In [1]: import numpy as np

In [2]: np.set_printoptions(precision=4, suppress=True, linewidth=120, sign=" ")

In [3]: arr = np.array([[3, 4, 5, 6], [7, 8, 9, 10], [11, 12, 13, 14]])

In [4]: r0 = np.array([1, 5])

In [5]: np.polyval(r0, arr[2])
Out[5]: array([ 16,  17,  18,  19])

In [6]: np.correlate(arr[2], arr[0], "full")
Out[6]: array([  66,  127,  182,  230,  158,   95,   42])

In [7]: np.convolve(arr[2], r0)
Out[7]: array([ 11,  67,  73,  79,  70])

In [8]: Uu, sig, Vh = np.linalg.svd(arr)

In [9]: sig.round(4) + 0
Out[9]: array([ 31.7505,   1.3801,   0.    ])

In [10]: np.argmax(sig[:-1] / (sig[1:] + 1e-6)) + 1
Out[10]: np.int64(2)

In [11]: A2 = Uu[:, :2] @ np.diag(sig[:2]) @ Vh[:2]

In [12]: round(np.linalg.norm(arr - A2) / np.linalg.norm(arr), 4)
Out[12]: np.float64(0.0)

In [13]: np.linalg.matrix_rank(A2)
Out[13]: np.int64(2)

In [14]: round(np.abs(arr - A2).max(), 4)
Out[14]: np.float64(0.0)

In [15]: A2
Out[15]: 
array([[  3.,   4.,   5.,   6.],
       [  7.,   8.,   9.,  10.],
       [ 11.,  12.,  13.,  14.]])

In [16]: r0 = np.array([1, -1, -1])

In [17]: rng = np.random.default_rng(4128)

In [18]: X = np.outer(rng.normal(size=25), r0) + 0.05 * rng.normal(size=(25, 3))

In [19]: X
Out[19]: 
array([[ 0.3455, -0.3685, -0.3907],
       [-0.2924,  0.2316,  0.154 ],
       [-1.4608,  1.4829,  1.491 ],
       [ 1.4261, -1.4326, -1.475 ],
       [ 1.5844, -1.5701, -1.5262],
       [-1.3512,  1.4469,  1.3859],
       [-0.1935,  0.0752,  0.1598],
       [-1.8921,  1.8954,  2.0366],
       [ 0.0516, -0.0048, -0.0552],
       [ 0.5048, -0.4038, -0.5276],
       [ 0.9773, -1.0351, -1.031 ],
       [ 0.4678, -0.3978, -0.3907],
       [ 0.2869, -0.3827, -0.2917],
       [-1.3143,  1.3372,  1.3053],
       [-0.2088,  0.1683,  0.0439],
       [ 1.4489, -1.4606, -1.4637],
       [-0.4701,  0.4704,  0.3925],
       [-0.1247,  0.2325,  0.1942],
       [-0.4242,  0.4366,  0.422 ],
       [-1.8675,  1.8392,  1.9667],
       [-0.3756,  0.5755,  0.4088],
       [-0.1431,  0.0792, -0.0008],
       [-0.4308,  0.4148,  0.3836],
       [-1.5561,  1.5237,  1.5479],
       [ 0.1373, -0.0653, -0.1361]])

In [20]: D = np.linalg.norm(X[:, None] - X[None], axis=-1)

In [21]: D.mean(axis=1).argmax()
Out[21]: np.int64(4)

In [22]: (D + 1e9 * np.eye(25)).round(6).argmin(axis=1)
Out[22]: 
array([ 12,  14,  23,  15,  15,  13,  14,  19,  24,  11,   3,   0,   0,   5,  21,   3,  18,   1,  22,   7,  16,  14,
        18,   2,   8])

In [23]: D[:5, :5]
Out[23]: 
array([[ 0.    ,  1.0314,  3.1987,  1.8643,  2.0659],
       [ 1.0314,  0.    ,  2.1723,  2.8942,  3.097 ],
       [ 3.1987,  2.1723,  0.    ,  5.0628,  5.2629],
       [ 1.8643,  2.8942,  5.0628,  0.    ,  0.2158],
       [ 2.0659,  3.097 ,  5.2629,  0.2158,  0.    ]])

In [24]: D.shape
Out[24]: (25, 25)
